>>> import numpy as np
>>> import numpy.linalg as la
>>> np.set_printoptions(suppress=True, linewidth=140)
>>> mat = np.load("data.npy")
>>> mat
array([[ 0.015, -0.037, -0.048],
       [ 0.065, -0.058, -0.175],
       [-0.08 , -0.13 , -0.043],
       [ 0.006, -0.01 ,  0.017]])
>>> def softmax(z):
...     e = np.exp(z - z.max(axis=-1, keepdims=True))
...     return e / e.sum(axis=-1, keepdims=True)
... 
>>> np.round(softmax(mat[0]), 3)
array([0.346, 0.329, 0.325])
>>> np.round(softmax(mat[0] + 3), 3)
array([0.346, 0.329, 0.325])
>>> S = mat @ mat.T / np.sqrt(3)
>>> np.round(softmax(S)[0] @ mat, 3)
array([ 0.002, -0.059, -0.062])
>>> np.round(softmax(S + np.triu(np.full(S.shape, -np.inf), 1)), 3)
array([[1.   , 0.   , 0.   , 0.   ],
       [0.496, 0.504, 0.   , 0.   ],
       [0.332, 0.333, 0.336, 0.   ],
       [0.25 , 0.25 , 0.25 , 0.25 ]])
>>> q = mat.astype(float).copy()
>>> for j in range(3):
...     q[:, j] -= q[:, :j] @ (q[:, :j].T @ q[:, j])
...     q[:, j] /= la.norm(q[:, j])
... 
>>> np.round(q.T @ mat, 3) + 0
array([[ 0.104,  0.058, -0.082],
       [ 0.   ,  0.136,  0.163],
       [ 0.   ,  0.   ,  0.043]])
>>> other = mat / la.norm(mat, axis=1, keepdims=True)
>>> gram = other @ other.T
>>> gram[0].round(3)
array([ 1.   ,  0.944,  0.573, -0.277])
>>> np.argwhere(np.triu(np.abs(gram) > 0.95, 1))
array([], shape=(0, 2), dtype=int64)
>>> np.round(la.norm(other, axis=1), 3)
array([1., 1., 1., 1.])
>>> (gram - 2 * np.eye(4)).round(6).argmax(axis=1)
array([1, 0, 0, 2])
>>> np.round(np.degrees(np.arccos(np.clip(gram[0, 3], -1, 1))), 3)
np.float64(106.057)
>>> (np.abs(gram) > 0.9).astype(int)
array([[1, 1, 0, 0],
       [1, 1, 0, 0],
       [0, 0, 1, 0],
       [0, 0, 0, 1]])
>>> J = np.load("w.npy")
>>> J
array([[15,  3,  0],
       [15,  3,  0],
       [15,  3,  0],
       [21,  7,  0],
       [27, 11,  0],
       [27, 11,  0],
       [21,  7,  0],
       [ 9,  0,  0],
       [21,  7,  0],
       [27, 11,  0],
       [ 9,  0,  0],
       [27, 11,  0],
       [ 3,  0,  2],
       [15,  3,  0],
       [27, 11,  0],
       [33, 15,  0],
       [ 9,  0,  0],
       [27, 11,  0],
       [ 9,  0,  0],
       [ 9,  0,  0]])
>>> rng = np.random.default_rng(47)
>>> labels = rng.permutation(3)
>>> other = J[:, labels] * rng.choice([-1, 1], 3)
>>> other
array([[15,  3,  0],
       [15,  3,  0],
       [15,  3,  0],
       [21,  7,  0],
       [27, 11,  0],
       [27, 11,  0],
       [21,  7,  0],
       [ 9,  0,  0],
       [21,  7,  0],
       [27, 11,  0],
       [ 9,  0,  0],
       [27, 11,  0],
       [ 3,  0, -2],
       [15,  3,  0],
       [27, 11,  0],
       [33, 15,  0],
       [ 9,  0,  0],
       [27, 11,  0],
       [ 9,  0,  0],
       [ 9,  0,  0]])
>>> left, _, vt = la.svd(J.T @ other)
>>> labels
array([0, 1, 2])
>>> labels = other[:, 1] > np.median(other[:, 1])
>>> r0 = other[labels].mean(axis=0) - other[~labels].mean(axis=0)
>>> ((other - other.mean(axis=0)) @ r0 > 0).astype(int)
array([0, 0, 0, 1, 1, 1, 1, 0, 1, 1, 0, 1, 0, 0, 1, 1, 0, 1, 0, 0])
>>> labels.astype(int)
array([0, 0, 0, 1, 1, 1, 1, 0, 1, 1, 0, 1, 0, 0, 1, 1, 0, 1, 0, 0])
>>> labels = J[:, 1] > np.median(J[:, 1])
>>> r0 = J[labels].mean(axis=0) - J[~labels].mean(axis=0)
>>> r0
array([15. ,  9. , -0.2])
>>> la.matrix_rank(J, rtol=0.1)
np.int64(1)
>>> np.round(la.norm(J, 2) / la.norm(J), 3)
np.float64(0.995)
>>> [round(float(x), 3) for x in la.svd(J, compute_uv=False)[:3]]
[95.645, 9.278, 1.986]
>>> Z = J[[1, 7]].astype(float)
>>> for _ in range(3):
...     labels = la.norm(J[:, None] - Z, axis=-1).argmin(axis=1)
...     Z = np.array([J[labels == j].mean(axis=0) for j in range(2)])
... 
>>> labels
array([1, 1, 1, 0, 0, 0, 0, 1, 0, 0, 1, 0, 1, 1, 0, 0, 1, 0, 1, 1])
>>> np.bincount(labels)
array([10, 10])
>>> Z[1] - Z[0]
array([-15. ,  -9. ,   0.2])
>>> np.abs(Z[1] - Z[0]).argmax()
np.int64(0)
>>> A = np.loadtxt("dump.csv", delimiter=",")
>>> A
array([[1., 0., 0., 0.],
       [0., 0., 0., 1.],
       [0., 0., 1., 0.],
       [0., 1., 0., 0.]])
>>> evals, V = la.eigh(A)
>>> evals.sum(), np.trace(A)
(np.float64(2.0), np.float64(2.0))
>>> np.unique(evals.round(6) + 0, return_counts=True)[1]
array([1, 3])
>>> np.round(la.eigvalsh(A + -2 * np.eye(4)), 3)
array([-3., -1., -1., -1.])
>>> np.round(la.svd(A, compute_uv=False), 3)
array([1., 1., 1., 1.])
>>> A @ A.T
array([[1., 0., 0., 0.],
       [0., 1., 0., 0.],
       [0., 0., 1., 0.],
       [0., 0., 0., 1.]])
>>> np.round(la.pinv(A), 3)
array([[1., 0., 0., 0.],
       [0., 0., 0., 1.],
       [0., 0., 1., 0.],
       [0., 1., 0., 0.]])
>>> other = np.array([[2]])
>>> Z = np.array([[4, 5, 1, 4], [4, 5, 4, 4], [0, 2, 2, 1], [5, 5, 2, 4]])
>>> K = np.block([[other, np.zeros((1, 4))], [np.zeros((4, 1)), Z]])
>>> K
array([[2., 0., 0., 0., 0.],
       [0., 4., 5., 1., 4.],
       [0., 4., 5., 4., 4.],
       [0., 0., 2., 2., 1.],
       [0., 5., 5., 2., 4.]])
>>> # 2 blocks once reordered
>>> hat = np.triu(np.array([[-1, 2, 0, 2, -2],
...     [-2, -2, 2, 1, -1],
...     [0, 2, -2, 1, -2],
...     [2, -1, -1, 2, 2],
...     [2, 1, -1, 1, 1]]), 1) + np.eye(5)
>>> other = hat @ K @ la.inv(hat)
>>> other
array([[  2.,  -6.,  16., -12.,  56.],
       [  0.,   7.,  -2.,   4.,   4.],
       [  0.,  -6.,   9.,  -1.,  11.],
       [  0.,  10.,  -8.,   4.,  -5.],
       [  0.,   5.,  -5.,   2.,  -5.]])
>>> np.trace(other), np.trace(K)
(np.float64(17.0), np.float64(17.0))
>>> t3 = np.stack([other, -3 * other, other[::-1]])
>>> t3.sum(axis=0)
array([[  -4.,   17.,  -37.,   26., -117.],
       [   0.,   -4.,   -4.,   -4.,  -13.],
       [   0.,    6.,   -9.,    1.,  -11.],
       [   0.,  -13.,   14.,   -4.,   14.],
       [   2.,  -16.,   26.,  -16.,   66.]])
>>> t3.shape
(3, 5, 5)
>>> x0 = np.array([2, 3, -3, 2])
>>> [p for p in range(1, 25) if np.allclose(la.matrix_power(A, p), np.eye(4))]
[2, 4, 6, 8, 10, 12, 14, 16, 18, 20, 22, 24]
>>> np.round(la.inv(A), 3)
array([[1., 0., 0., 0.],
       [0., 0., 0., 1.],
       [0., 0., 1., 0.],
       [0., 1., 0., 0.]])
>>> other = np.array([[2, 1, 2], [0, 1, 2], [0, 0, 2], [2, 0, 1], [2, 0, 1]])
>>> np.vstack([K, other.T]).shape
(8, 5)
>>> K @ other
array([[ 4.,  2.,  4.],
       [10.,  4., 23.],
       [16.,  4., 26.],
       [ 6.,  0.,  7.],
       [12.,  5., 26.]])
>>> np.einsum("ij,ij->i", K, K)
array([ 4., 58., 73.,  9., 70.])
>>> la.matrix_rank(K @ other)
np.int64(3)
>>> np.einsum("ik,kj->ij", K, other)
array([[ 4.,  2.,  4.],
       [10.,  4., 23.],
       [16.,  4., 26.],
       [ 6.,  0.,  7.],
       [12.,  5., 26.]])
>>> la.matrix_rank(np.vstack([K, other.T]))
np.int64(5)
>>> X = np.load("mat.npy")
>>> X
array([[ 1., -2.,  0.,  0.,  0.],
       [-2.,  2., -2.,  0.,  0.],
       [ 0., -2., -2., -2.,  0.],
       [ 0.,  0., -2.,  0., -2.],
       [ 0.,  0.,  0., -2., -1.]])
>>> x0 = np.array([1, 1, 0, 2, 0])
>>> h1 = np.maximum(X @ x0, 0)
>>> np.maximum(X @ x0, 0) - np.maximum(-X @ x0, 0)
array([-1.,  0., -6.,  0., -4.])
>>> np.maximum(X @ (3 * x0), 0)
array([0., 0., 0., 0., 0.])
>>> np.flatnonzero(h1 > 1e-9)
array([], dtype=int64)
